$ ipython --no-banner

In [1]: import numpy as np

In [2]: import numpy.linalg as la

In [3]: np.set_printoptions(precision=3, suppress=True, linewidth=120)

In [4]: W0 = np.loadtxt("sample6.csv", delimiter=",")

In [5]: W0
Out[5]: 
array([[6., 1., 1., 1., 1.],
       [1., 6., 1., 1., 1.],
       [1., 1., 6., 1., 1.],
       [1., 1., 1., 6., 1.],
       [1., 1., 1., 1., 6.]])

In [6]: M2 = la.inv(W0)

In [7]: np.round(la.det(W0) * la.det(M2), 3)
Out[7]: np.float64(1.0)

In [8]: (np.abs(M2) > 1e-9).astype(int)
Out[8]: 
array([[1, 1, 1, 1, 1],
       [1, 1, 1, 1, 1],
       [1, 1, 1, 1, 1],
       [1, 1, 1, 1, 1],
       [1, 1, 1, 1, 1]])

In [9]: round(la.slogdet(W0)[0], 3)
Out[9]: np.float64(1.0)

In [10]: la.inv(M2)
Out[10]: 
array([[6., 1., 1., 1., 1.],
       [1., 6., 1., 1., 1.],
       [1., 1., 6., 1., 1.],
       [1., 1., 1., 6., 1.],
       [1., 1., 1., 1., 6.]])

In [11]: round(la.cond(W0), 3)
Out[11]: np.float64(2.0)

In [12]: np.round(W0 @ M2, 3) + 0
Out[12]: 
array([[1., 0., 0., 0., 0.],
       [0., 1., 0., 0., 0.],
       [0., 0., 1., 0., 0.],
       [0., 0., 0., 1., 0.],
       [0., 0., 0., 0., 1.]])

In [13]: np.allclose(M2, W0.T)
Out[13]: False

In [14]: vals, vecs = la.eig(W0)

In [15]: round(np.prod(vals), 3)
Out[15]: np.float64(6250.0)

In [16]: vals
Out[16]: array([ 5., 10.,  5.,  5.,  5.])

In [17]: np.round(W0 @ vecs[:, 0] - vals[0] * vecs[:, 0], 3) + 0
Out[17]: array([0., 0., 0., 0., 0.])

In [18]: np.sort(la.eigvals(W0 @ W0))
Out[18]: array([ 25.,  25.,  25.,  25., 100.])

In [19]: np.sort(la.eigvals(W0.T))
Out[19]: array([ 5.,  5.,  5.,  5., 10.])

In [20]: vals, vecs = la.eigh(W0)

In [21]: np.round(vecs.T @ W0 @ vecs, 3) + 0
Out[21]: 
array([[ 5.,  0.,  0.,  0.,  0.],
       [ 0.,  5.,  0.,  0.,  0.],
       [ 0.,  0.,  5.,  0.,  0.],
       [ 0.,  0.,  0.,  5.,  0.],
       [ 0.,  0.,  0.,  0., 10.]])

In [22]: la.eigvalsh(W0 + 2 * np.eye(5))
Out[22]: array([ 7.,  7.,  7.,  7., 12.])

In [23]: vals.sum(), np.trace(W0)
Out[23]: (np.float64(30.0), np.float64(30.0))

In [24]: la.svd(W0, compute_uv=False)
Out[24]: array([10.,  5.,  5.,  5.,  5.])

In [25]: vals
Out[25]: array([ 5.,  5.,  5.,  5., 10.])

In [26]: np.unique(vals.round(6) + 0, return_counts=True)[1]
Out[26]: array([4, 1])

In [27]: np.abs(vecs[:, -1]).round(6).argmax()
Out[27]: np.int64(0)

In [28]: round(np.abs(la.eigvals(W0)).max(), 3)
Out[28]: np.float64(10.0)

In [29]: np.allclose(W0, W0.T)
Out[29]: True

In [30]: la.matrix_power(W0, 4)
Out[30]: 
array([[2500., 1875., 1875., 1875., 1875.],
       [1875., 2500., 1875., 1875., 1875.],
       [1875., 1875., 2500., 1875., 1875.],
       [1875., 1875., 1875., 2500., 1875.],
       [1875., 1875., 1875., 1875., 2500.]])

In [31]: f, g = W0[3], W0[2]

In [32]: f @ f
Out[32]: np.float64(40.0)

In [33]: p = (f @ g) / (f @ f) * f

In [34]: (g - p) @ f
Out[34]: np.float64(0.0)

In [35]: p
Out[35]: array([0.375, 0.375, 0.375, 2.25 , 0.375])

In [36]: data = np.array([[-1.4, -1.4, 1.8],
    ...:     [0.3, -0.3, -1.1],
    ...:     [-0.6, 0.4, -1.2],
    ...:     [0.9, -0.6, -1.6],
    ...:     [-0.8, 0.0, -0.4],
    ...:     [0.8, -2.3, -0.2],
    ...:     [-0.8, 1.0, 1.6],
    ...:     [-2.5, 0.0, 0.0],
    ...:     [-0.1, 0.4, -1.5],
    ...:     [0.0, 1.7, 0.5],
    ...:     [-0.1, -0.6, -0.1],
    ...:     [0.0, 0.6, 1.7],
    ...:     [-0.3, -0.6, 1.8],
    ...:     [0.1, -0.1, -0.4]])

In [37]: data[0] *= 5

In [38]: data
Out[38]: 
array([[-7. , -7. ,  9. ],
       [ 0.3, -0.3, -1.1],
       [-0.6,  0.4, -1.2],
       [ 0.9, -0.6, -1.6],
       [-0.8,  0. , -0.4],
       [ 0.8, -2.3, -0.2],
       [-0.8,  1. ,  1.6],
       [-2.5,  0. ,  0. ],
       [-0.1,  0.4, -1.5],
       [ 0. ,  1.7,  0.5],
       [-0.1, -0.6, -0.1],
       [ 0. ,  0.6,  1.7],
       [-0.3, -0.6,  1.8],
       [ 0.1, -0.1, -0.4]])

In [39]: Ac = (data - data.mean(axis=0)) / data.std(axis=0)

In [40]: np.argwhere(np.abs(Ac) > 2)
Out[40]: 
array([[0, 0],
       [0, 1],
       [0, 2]])

In [41]: b = la.lstsq(np.delete(Ac, 1, axis=1), Ac[:, 1])[0]

In [42]: b
Out[42]: array([ 0.346, -0.469])

In [43]: np.abs(b).argmax()
Out[43]: np.int64(1)

In [44]: x0 = np.array([0, 0, 0])

In [45]: y = data @ x0

In [46]: y
Out[46]: array([0., 0., 0., 0., 0., 0., 0., 0., 0., 0., 0., 0., 0., 0.])

In [47]: la.solve(data.T @ data, data.T @ y)
Out[47]: array([-0.,  0.,  0.])

In [48]: rng = np.random.default_rng(7180)

In [49]: y = y + 0.05 * rng.normal(size=14)

In [50]: y
Out[50]: array([-0.045, -0.051, -0.038, -0.044,  0.024, -0.061,  0.007,  0.017, -0.015, -0.061, -0.013, -0.021,  0.028, -0.019])

In [51]: b, *_ = la.lstsq(data, y)

In [52]: b
Out[52]: array([-0.002,  0.011,  0.003])

In [53]: b.round()
Out[53]: array([-0.,  0.,  0.])

In [54]: round(float(la.norm(y - data @ b)), 3)
Out[54]: 0.124

In [55]: D = la.norm(data[:, None] - data[None], axis=-1)

In [56]: la.matrix_rank(D ** 2)
Out[56]: np.int64(5)

In [57]: D.shape
Out[57]: (14, 14)

In [58]: D[:5, :5]
Out[58]: 
array([[ 0.   , 14.149, 14.134, 14.688, 13.259],
       [14.149,  0.   ,  1.145,  0.837,  1.338],
       [14.134,  1.145,  0.   ,  1.847,  0.917],
       [14.688,  0.837,  1.847,  0.   ,  2.166],
       [13.259,  1.338,  0.917,  2.166,  0.   ]])

In [59]: np.unravel_index(D.round(6).argmax(), D.shape)
Out[59]: (np.int64(0), np.int64(3))

In [60]: D[1]
Out[60]: array([14.149,  0.   ,  1.145,  0.837,  1.338,  2.249,  3.192,  3.023,  0.9  ,  2.579,  1.118,  2.956,  2.977,  0.755])

In [61]: Ac = data - data.mean(axis=0)

In [62]: U, sv, VT = la.svd(Ac, full_matrices=False)

In [63]: np.round(Ac.mean(axis=0), 3) + 0
Out[63]: array([0., 0., 0.])

In [64]: (np.sign(U[:, 0]) == np.sign(U[0, 0])).astype(int)
Out[64]: array([1, 0, 0, 0, 0, 0, 0, 1, 0, 0, 0, 0, 1, 0])

In [65]: sv ** 2 / (sv ** 2).sum()
Out[65]: array([0.873, 0.083, 0.044])

In [66]: np.abs(VT[0]).argmax()
Out[66]: np.int64(2)

In [67]: feats = np.loadtxt("a.csv", delimiter=",")

In [68]: feats
Out[68]: 
array([[-2.,  1.,  1.,  1.,  1.],
       [ 1., -2.,  1.,  1.,  1.],
       [ 1.,  1., -2.,  1.,  1.],
       [ 1.,  1.,  1., -2.,  1.],
       [ 1.,  1.,  1.,  1., -2.]])

In [69]: Q, vecs = la.qr(feats[:, :4])[0], la.qr(feats[:, 4:])[0]

In [70]: sv = la.svd(Q.T @ vecs, compute_uv=False)

In [71]: sv
Out[71]: array([0.316])

In [72]: np.round(la.norm(Q @ Q.T - vecs @ vecs.T, 2), 3)
Out[72]: np.float64(1.0)

In [73]: (sv > 0.9).sum()
Out[73]: np.int64(0)

In [74]: def softmax(z):
    ...:     e = np.exp(z - z.max(axis=-1, keepdims=True))
    ...:     return e / e.sum(axis=-1, keepdims=True)
    ...: 

In [75]: softmax(feats[2])
Out[75]: array([0.247, 0.247, 0.012, 0.247, 0.247])

In [76]: softmax(feats).sum(axis=1)
Out[76]: array([1., 1., 1., 1., 1.])

In [77]: S = feats @ feats.T / np.sqrt(5)

In [78]: softmax(S).round(6).argmax(axis=1)
Out[78]: array([0, 1, 2, 3, 4])

In [79]: E = np.loadtxt("data.csv", delimiter=",")

In [80]: E
Out[80]: 
array([[ 5.,  5.,  5.,  5.,  5.],
       [ 5., 10., 10., 10., 10.],
       [ 5., 10., 15., 15., 15.],
       [ 5., 10., 15., 20., 20.],
       [ 5., 10., 15., 20., 25.]])

In [81]: vals, vecs = la.eigh(E)

In [82]: x0 = np.array([0, -3, 4, 0, -3])

In [83]: np.abs(E).sum(axis=1).max(), round(np.abs(vals).max(), 3)
Out[83]: (np.float64(75.0), np.float64(61.718))

In [84]: vecs * np.abs(vals) @ vecs.T
Out[84]: 
array([[ 5.,  5.,  5.,  5.,  5.],
       [ 5., 10., 10., 10., 10.],
       [ 5., 10., 15., 15., 15.],
       [ 5., 10., 15., 20., 20.],
       [ 5., 10., 15., 20., 25.]])

In [85]: vecs * np.maximum(vals, 0) @ vecs.T
Out[85]: 
array([[ 5.,  5.,  5.,  5.,  5.],
       [ 5., 10., 10., 10., 10.],
       [ 5., 10., 15., 15., 15.],
       [ 5., 10., 15., 20., 20.],
       [ 5., 10., 15., 20., 25.]])

In [86]: M2 = la.inv(E)

In [87]: np.round(E @ M2, 3) + 0
Out[87]: 
array([[1., 0., 0., 0., 0.],
       [0., 1., 0., 0., 0.],
       [0., 0., 1., 0., 0.],
       [0., 0., 0., 1., 0.],
       [0., 0., 0., 0., 1.]])

In [88]: round(float(la.det(E) * la.det(M2)), 3)
Out[88]: 1.0

In [89]: np.round(la.det(E) * M2, 3) + 0
Out[89]: 
array([[1250., -625.,    0.,    0.,    0.],
       [-625., 1250., -625.,    0.,    0.],
       [   0., -625., 1250., -625.,    0.],
       [   0.,    0., -625., 1250., -625.],
       [   0.,    0.,    0., -625.,  625.]])

In [90]: round(float(la.cond(E)), 3)
Out[90]: 45.455

In [91]: la.inv(M2)
Out[91]: 
array([[ 5.,  5.,  5.,  5.,  5.],
       [ 5., 10., 10., 10., 10.],
       [ 5., 10., 15., 15., 15.],
       [ 5., 10., 15., 20., 20.],
       [ 5., 10., 15., 20., 25.]])

In [92]: (np.abs(M2) > 1e-9).astype(int)
Out[92]: 
array([[1, 1, 0, 0, 0],
       [1, 1, 1, 0, 0],
       [0, 1, 1, 1, 0],
       [0, 0, 1, 1, 1],
       [0, 0, 0, 1, 1]])
